In [1]: import numpy as np

In [2]: import numpy.linalg as la

In [3]: np.set_printoptions(precision=2, suppress=True, linewidth=200)

In [4]: def rnd(a):
   ...:     return np.round(a, 2) + 0
   ...: 

In [5]: J = np.load("sample9.npy")

In [6]: J
Out[6]: 
array([[ 54,   5,  -8,  23, -40,  -5, -26],
       [  5,  54, -37,   7,  21,  35, -31],
       [ -8, -37,  43,   5, -27, -18,  26],
       [ 23,   7,   5,  37, -33,  18,  -8],
       [-40,  21, -27, -33,  59,  10,   2],
       [ -5,  35, -18,  18,  10,  35, -13],
       [-26, -31,  26,  -8,   2, -13,  29]])

In [7]: # rank 4

In [8]: rnd(J @ la.pinv(J) @ J)
Out[8]: 
array([[ 54.,   5.,  -8.,  23., -40.,  -5., -26.],
       [  5.,  54., -37.,   7.,  21.,  35., -31.],
       [ -8., -37.,  43.,   5., -27., -18.,  26.],
       [ 23.,   7.,   5.,  37., -33.,  18.,  -8.],
       [-40.,  21., -27., -33.,  59.,  10.,   2.],
       [ -5.,  35., -18.,  18.,  10.,  35., -13.],
       [-26., -31.,  26.,  -8.,   2., -13.,  29.]])

In [9]: np.unique(J.round(6), axis=0).shape
Out[9]: (7, 7)

In [10]: rnd(np.trace(la.pinv(J) @ J))
Out[10]: np.float64(4.0)

In [11]: la.lstsq(J[:-1].T, J[-1])[2]
Out[11]: np.int32(4)

In [12]: rk = la.matrix_rank(J)

In [13]: rk
Out[13]: np.int64(4)

In [14]: ns = la.svd(J)[2][rk:].T

In [15]: [int(la.matrix_rank(np.delete(J, i, axis=0))) for i in range(7)]
Out[15]: [4, 4, 4, 4, 4, 4, 4]

In [16]: rnd(J @ ns)
Out[16]: 
array([[0., 0., 0.],
       [0., 0., 0.],
       [0., 0., 0.],
       [0., 0., 0.],
       [0., 0., 0.],
       [0., 0., 0.],
       [0., 0., 0.]])

In [17]: [int(la.matrix_rank(J[:i])) for i in range(1, len(J) + 1)]
Out[17]: [1, 2, 3, 4, 4, 4, 4]

In [18]: [int(la.matrix_rank(J[:, :j + 1])) for j in range(7)]
Out[18]: [1, 2, 3, 4, 4, 4, 4]

In [19]: ns.shape
Out[19]: (7, 3)

In [20]: la.matrix_rank(J.T @ J), la.matrix_rank(J @ J.T)
Out[20]: (np.int64(4), np.int64(4))

In [21]: B = J / np.sqrt((J ** 2).mean(axis=1, keepdims=True))

In [22]: rnd(B[0])
Out[22]: array([ 1.87,  0.17, -0.28,  0.8 , -1.39, -0.17, -0.9 ])

In [23]: la.matrix_rank(J - J.mean(axis=1, keepdims=True))
Out[23]: np.int64(4)

In [24]: rnd(la.norm(B, axis=1))
Out[24]: array([2.65, 2.65, 2.65, 2.65, 2.65, 2.65, 2.65])

In [25]: rnd(la.norm(J, axis=1))
Out[25]: array([76.39, 83.58, 70.96, 58.73, 86.28, 58.24, 58.23])

In [26]: rnd(la.norm(J, axis=0))
Out[26]: array([76.39, 83.58, 70.96, 58.73, 86.28, 58.24, 58.23])

In [27]: rnd(la.norm(J[2], 1)), rnd(la.norm(J[2], np.inf))
Out[27]: (np.float64(164.0), np.float64(43.0))

In [28]: rnd(la.norm(J[2] - J[3]))
Out[28]: np.float64(88.62)

In [29]: J[2] @ J[3]
Out[29]: np.int64(316)

In [30]: rnd(la.norm(J) ** 2 / la.norm(J, 2) ** 2)
Out[30]: np.float64(1.88)

In [31]: rnd(la.norm(J, 1)), rnd(la.norm(J, np.inf))
Out[31]: (np.float64(192.0), np.float64(192.0))

In [32]: U, sv, Vh = la.svd(J)

In [33]: rnd(sv)
Out[33]: array([137.33, 120.82,  44.84,   8.01,   0.  ,   0.  ,   0.  ])

In [34]: B = U[:, :4] @ np.diag(sv[:4]) @ Vh[:4]

In [35]: rnd(B)
Out[35]: 
array([[ 54.,   5.,  -8.,  23., -40.,  -5., -26.],
       [  5.,  54., -37.,   7.,  21.,  35., -31.],
       [ -8., -37.,  43.,   5., -27., -18.,  26.],
       [ 23.,   7.,   5.,  37., -33.,  18.,  -8.],
       [-40.,  21., -27., -33.,  59.,  10.,   2.],
       [ -5.,  35., -18.,  18.,  10.,  35., -13.],
       [-26., -31.,  26.,  -8.,   2., -13.,  29.]])

In [36]: rnd(np.abs(J - B).max())
Out[36]: np.float64(0.0)

In [37]: la.matrix_rank(B)
Out[37]: np.int64(4)

In [38]: rnd(la.norm(J - B) / la.norm(J))
Out[38]: np.float64(0.0)
